% ipython --no-banner

In [1]: import numpy as np

In [2]: import numpy.linalg as la

In [3]: np.set_printoptions(suppress=True, linewidth=200)

In [4]: rng = np.random.default_rng(62)

In [5]: m1 = rng.normal(size=(21, 5)) + 20 * np.array([3, -1, -1, 0, 0])

In [6]: m1.round(1)
Out[6]: 
array([[ 59. , -21.5, -20.5,  -0.4,  -0.9],
       [ 59.7, -20.2, -22.1,  -1.2,  -0.2],
       [ 58.9, -20.4, -18.7,  -1. ,  -0.1],
       [ 60.5, -20.4, -20.1,   0.5,  -0.8],
       [ 63.1, -19.7, -19.3,   0.4,  -1.5],
       [ 60.6, -20.5, -19.1,   0.5,   0.5],
       [ 59.2, -20.6, -20.3,   0.2,   0.2],
       [ 61.3, -20.3, -19.6,   1.5,  -0.3],
       [ 62.1, -20.1, -19.5,  -0.5,   0.8],
       [ 60.9, -19.5, -21.7,   0.1,  -0.8],
       [ 59.6, -22.1, -20.7,   0.5,   0.1],
       [ 60.3, -18.7, -18.5,   0.9,   1. ],
       [ 61.1, -21.2, -22.2,  -1. ,   0.7],
       [ 61.1, -21.5, -18.9,   1.6,  -0.8],
       [ 59.6, -20.3, -19.4,  -0.1,  -0.3],
       [ 59.1, -21.8, -19.4,  -0.6,  -0.8],
       [ 59.2, -21.1, -19.9,  -0.5,  -1. ],
       [ 61. , -19. , -19.2,  -0.7,   0.1],
       [ 61.5, -19.9, -19.7,   0.8,   1.2],
       [ 59. , -19.5, -20.4,   0.8,   0.3],
       [ 60.2, -20.2, -20. ,   0.1,   0.1]])

In [7]: la.matrix_rank(m1)
Out[7]: np.int64(5)

In [8]: np.round(m1.sum(axis=1), 1)
Out[8]: array([15.7, 16. , 18.8, 19.6, 23. , 22. , 18.8, 22.6, 22.9, 19. , 17.4, 24.9, 17.5, 21.5, 19.4, 16.5, 16.7, 22.3, 23.9, 20.3, 20.2])

In [9]: np.round(m1.mean(axis=0), 1)
Out[9]: array([ 60.3, -20.4, -20. ,   0.1,  -0.1])

In [10]: np.round(la.svd(m1, compute_uv=False), 1)
Out[10]: array([305.9,   5.6,   4.1,   3. ,   2.9])

In [11]: m1.shape
Out[11]: (21, 5)

In [12]: np.round(m1 - m1[0], 1) + 0
Out[12]: 
array([[ 0. ,  0. ,  0. ,  0. ,  0. ],
       [ 0.7,  1.2, -1.6, -0.8,  0.7],
       [ 0. ,  1.1,  1.8, -0.6,  0.9],
       [ 1.5,  1.1,  0.3,  0.9,  0.1],
       [ 4.1,  1.8,  1.2,  0.9, -0.6],
       [ 1.6,  1. ,  1.4,  0.9,  1.4],
       [ 0.2,  0.9,  0.2,  0.6,  1.1],
       [ 2.3,  1.2,  0.9,  1.9,  0.7],
       [ 3.2,  1.4,  1. , -0.1,  1.7],
       [ 1.9,  1.9, -1.3,  0.6,  0.1],
       [ 0.7, -0.6, -0.2,  0.9,  1. ],
       [ 1.3,  2.7,  2. ,  1.3,  1.9],
       [ 2.2,  0.3, -1.7, -0.6,  1.6],
       [ 2.1, -0.1,  1.6,  2.1,  0.1],
       [ 0.6,  1.2,  1. ,  0.3,  0.6],
       [ 0.1, -0.3,  1. , -0.1,  0.2],
       [ 0.3,  0.4,  0.6, -0.1, -0.1],
       [ 2. ,  2.5,  1.3, -0.2,  1. ],
       [ 2.5,  1.5,  0.7,  1.2,  2.1],
       [ 0.1,  2. ,  0.1,  1.2,  1.3],
       [ 1.2,  1.3,  0.4,  0.5,  1.1]])
